% python3 -q
>>> import numpy as np
>>> np.set_printoptions(suppress=True, linewidth=200)
>>> arr = np.load("block10.npy")
>>> arr
array([[-1.3,  0.4, -0.6,  0.1,  1. ,  1. , -1. ,  1.3,  1.1],
       [-1.8,  0.5, -0.5, -0.1,  1. ,  1.1, -1.3,  1.8,  0.9],
       [ 5.4, -1.7,  1.7,  0. , -3.4, -3.6,  3.6, -5.3, -3.7],
       [-0.5,  0.3, -0.1, -0.2,  0.3,  0.5, -0.6,  0.6,  0.3],
       [ 0.4, -0.1, -0.1,  0.2,  0.1, -0.3,  0.2, -0.2, -0.3],
       [ 1.3, -0.5,  0.4, -0.1, -0.8, -0.8,  0.9, -1.4, -0.8],
       [-2.3,  0.8, -0.5,  0.2,  1.5,  1.7, -1.6,  2.6,  1.8],
       [ 3.7, -1.1,  1.3,  0. , -2.4, -2.3,  2.4, -3.7, -2.3],
       [-4.6,  1.5, -1.6, -0.1,  3.2,  3.1, -3. ,  4.6,  3.1],
       [-1.7,  0.5, -0.7,  0.1,  1. ,  1.1, -1.1,  1.7,  1.1],
       [-5.1,  1.7, -1.7,  0. ,  3.4,  3.2, -3.3,  4.9,  3.3],
       [-1. ,  0.3, -0.2,  0. ,  0.6,  0.5, -0.8,  1.1,  0.7],
       [-3.4,  1.3, -1.3,  0. ,  2.2,  2.3, -2.2,  3.6,  2.4],
       [-0.4,  0.2, -0.2, -0.1,  0.1,  0.1, -0.2,  0.4,  0.1],
       [-2.3,  0.6, -0.8, -0.1,  1.3,  1.4, -1.4,  1.9,  1.2],
       [-3.2,  0.8, -1.1,  0. ,  1.9,  1.9, -2.2,  3.3,  2.2],
       [ 0. ,  0.1,  0. ,  0. ,  0.1, -0.1, -0.1,  0.2,  0.1],
       [ 3. , -0.9,  0.9, -0.1, -1.9, -2. ,  2. , -2.8, -2. ],
       [-4.1,  1.4, -1.3,  0. ,  2.7,  2.7, -2.7,  4.2,  2.8],
       [-3.6,  1.2, -1.1, -0.1,  2.3,  2.6, -2.5,  3.5,  2.4],
       [-5. ,  1.7, -1.6,  0. ,  3.1,  3.3, -3.3,  5. ,  3.4],
       [ 0.1, -0.1,  0.1,  0.2,  0. ,  0. ,  0. , -0.1,  0. ],
       [ 2.2, -0.7,  0.9,  0. , -1.6, -1.4,  1.5, -2.2, -1.4],
       [-1.9,  0.8, -0.6, -0.1,  1.1,  1.1, -1.3,  1.7,  1.2],
       [-1. ,  0.3, -0.2, -0.1,  0.5,  0.5, -0.6,  0.9,  0.7],
       [ 3.2, -0.9,  1.2,  0. , -2.1, -2.2,  2.2, -3.3, -2.2],
       [ 2.7, -1.1,  0.9,  0. , -1.8, -2. ,  1.9, -2.8, -2.1],
       [-0.9,  0.4, -0.1,  0. ,  0.6,  0.8, -0.6,  0.9,  0.6],
       [-2.2,  0.8, -0.5,  0. ,  1.3,  1.2, -1.3,  2.1,  1.4],
       [-1.5,  0.5, -0.5, -0.1,  1. ,  1. , -0.9,  1.4,  0.9],
       [ 4.9, -1.6,  1.7,  0.2, -3.2, -3. ,  3.2, -4.7, -3.2],
       [ 1.5, -0.5,  0.6, -0.1, -1.1, -1.1,  0.9, -1.5, -0.9],
       [-1.5,  0.6, -0.5,  0.1,  1. ,  1.1, -1. ,  1.6,  1.2],
       [ 1.7, -0.5,  0.4,  0.1, -0.9, -1.1,  1. , -1.5, -1. ],
       [-1.6,  0.4, -0.5, -0.1,  1.3,  1.3, -1.2,  1.5,  1. ],
       [-1.5,  0.4, -0.5,  0. ,  0.9,  0.9, -0.8,  1.2,  0.9],
       [-7.8,  2.5, -2.5,  0. ,  5.1,  5.1, -5.2,  7.7,  5.3],
       [ 6.5, -2.3,  2.1,  0. , -4.2, -4.1,  4.3, -6.3, -4.4],
       [-1.2,  0.4, -0.5,  0. ,  0.7,  0.8, -0.8,  1.1,  0.6]])
>>> rng = np.random.default_rng(648)
>>> lab = rng.permutation(9)
>>> M2 = arr[:, lab] * rng.choice([-1, 1], 9)
>>> M2
array([[-0.4,  1. ,  1. ,  1.1, -0.6,  0.1,  1. , -1.3, -1.3],
       [-0.5,  1.1,  1.3,  0.9, -0.5, -0.1,  1. , -1.8, -1.8],
       [ 1.7, -3.6, -3.6, -3.7,  1.7,  0. , -3.4,  5.4,  5.3],
       [-0.3,  0.5,  0.6,  0.3, -0.1, -0.2,  0.3, -0.5, -0.6],
       [ 0.1, -0.3, -0.2, -0.3, -0.1,  0.2,  0.1,  0.4,  0.2],
       [ 0.5, -0.8, -0.9, -0.8,  0.4, -0.1, -0.8,  1.3,  1.4],
       [-0.8,  1.7,  1.6,  1.8, -0.5,  0.2,  1.5, -2.3, -2.6],
       [ 1.1, -2.3, -2.4, -2.3,  1.3,  0. , -2.4,  3.7,  3.7],
       [-1.5,  3.1,  3. ,  3.1, -1.6, -0.1,  3.2, -4.6, -4.6],
       [-0.5,  1.1,  1.1,  1.1, -0.7,  0.1,  1. , -1.7, -1.7],
       [-1.7,  3.2,  3.3,  3.3, -1.7,  0. ,  3.4, -5.1, -4.9],
       [-0.3,  0.5,  0.8,  0.7, -0.2,  0. ,  0.6, -1. , -1.1],
       [-1.3,  2.3,  2.2,  2.4, -1.3,  0. ,  2.2, -3.4, -3.6],
       [-0.2,  0.1,  0.2,  0.1, -0.2, -0.1,  0.1, -0.4, -0.4],
       [-0.6,  1.4,  1.4,  1.2, -0.8, -0.1,  1.3, -2.3, -1.9],
       [-0.8,  1.9,  2.2,  2.2, -1.1,  0. ,  1.9, -3.2, -3.3],
       [-0.1, -0.1,  0.1,  0.1,  0. ,  0. ,  0.1,  0. , -0.2],
       [ 0.9, -2. , -2. , -2. ,  0.9, -0.1, -1.9,  3. ,  2.8],
       [-1.4,  2.7,  2.7,  2.8, -1.3,  0. ,  2.7, -4.1, -4.2],
       [-1.2,  2.6,  2.5,  2.4, -1.1, -0.1,  2.3, -3.6, -3.5],
       [-1.7,  3.3,  3.3,  3.4, -1.6,  0. ,  3.1, -5. , -5. ],
       [ 0.1,  0. , -0. ,  0. ,  0.1,  0.2,  0. ,  0.1,  0.1],
       [ 0.7, -1.4, -1.5, -1.4,  0.9,  0. , -1.6,  2.2,  2.2],
       [-0.8,  1.1,  1.3,  1.2, -0.6, -0.1,  1.1, -1.9, -1.7],
       [-0.3,  0.5,  0.6,  0.7, -0.2, -0.1,  0.5, -1. , -0.9],
       [ 0.9, -2.2, -2.2, -2.2,  1.2,  0. , -2.1,  3.2,  3.3],
       [ 1.1, -2. , -1.9, -2.1,  0.9,  0. , -1.8,  2.7,  2.8],
       [-0.4,  0.8,  0.6,  0.6, -0.1,  0. ,  0.6, -0.9, -0.9],
       [-0.8,  1.2,  1.3,  1.4, -0.5,  0. ,  1.3, -2.2, -2.1],
       [-0.5,  1. ,  0.9,  0.9, -0.5, -0.1,  1. , -1.5, -1.4],
       [ 1.6, -3. , -3.2, -3.2,  1.7,  0.2, -3.2,  4.9,  4.7],
       [ 0.5, -1.1, -0.9, -0.9,  0.6, -0.1, -1.1,  1.5,  1.5],
       [-0.6,  1.1,  1. ,  1.2, -0.5,  0.1,  1. , -1.5, -1.6],
       [ 0.5, -1.1, -1. , -1. ,  0.4,  0.1, -0.9,  1.7,  1.5],
       [-0.4,  1.3,  1.2,  1. , -0.5, -0.1,  1.3, -1.6, -1.5],
       [-0.4,  0.9,  0.8,  0.9, -0.5,  0. ,  0.9, -1.5, -1.2],
       [-2.5,  5.1,  5.2,  5.3, -2.5,  0. ,  5.1, -7.8, -7.7],
       [ 2.3, -4.1, -4.3, -4.4,  2.1,  0. , -4.2,  6.5,  6.3],
       [-0.4,  0.8,  0.8,  0.6, -0.5,  0. ,  0.7, -1.2, -1.1]])
>>> Uu, _, Vt = np.linalg.svd(arr.T @ M2)
>>> np.round(np.linalg.lstsq(arr, M2)[0], 1) + 0
array([[ 0.,  0.,  0.,  0.,  0.,  0.,  0.,  1.,  0.],
       [-1.,  0.,  0.,  0.,  0.,  0.,  0.,  0.,  0.],
       [ 0.,  0.,  0.,  0.,  1.,  0.,  0.,  0.,  0.],
       [ 0.,  0.,  0.,  0.,  0.,  1.,  0.,  0.,  0.],
       [ 0.,  0.,  0.,  0.,  0.,  0.,  1.,  0.,  0.],
       [ 0.,  1.,  0.,  0.,  0.,  0.,  0.,  0.,  0.],
       [ 0.,  0., -1.,  0.,  0.,  0.,  0.,  0.,  0.],
       [ 0.,  0.,  0.,  0.,  0.,  0.,  0.,  0., -1.],
       [ 0.,  0.,  0.,  1.,  0.,  0.,  0.,  0.,  0.]])
>>> lab
array([1, 5, 6, 8, 2, 3, 4, 0, 7])
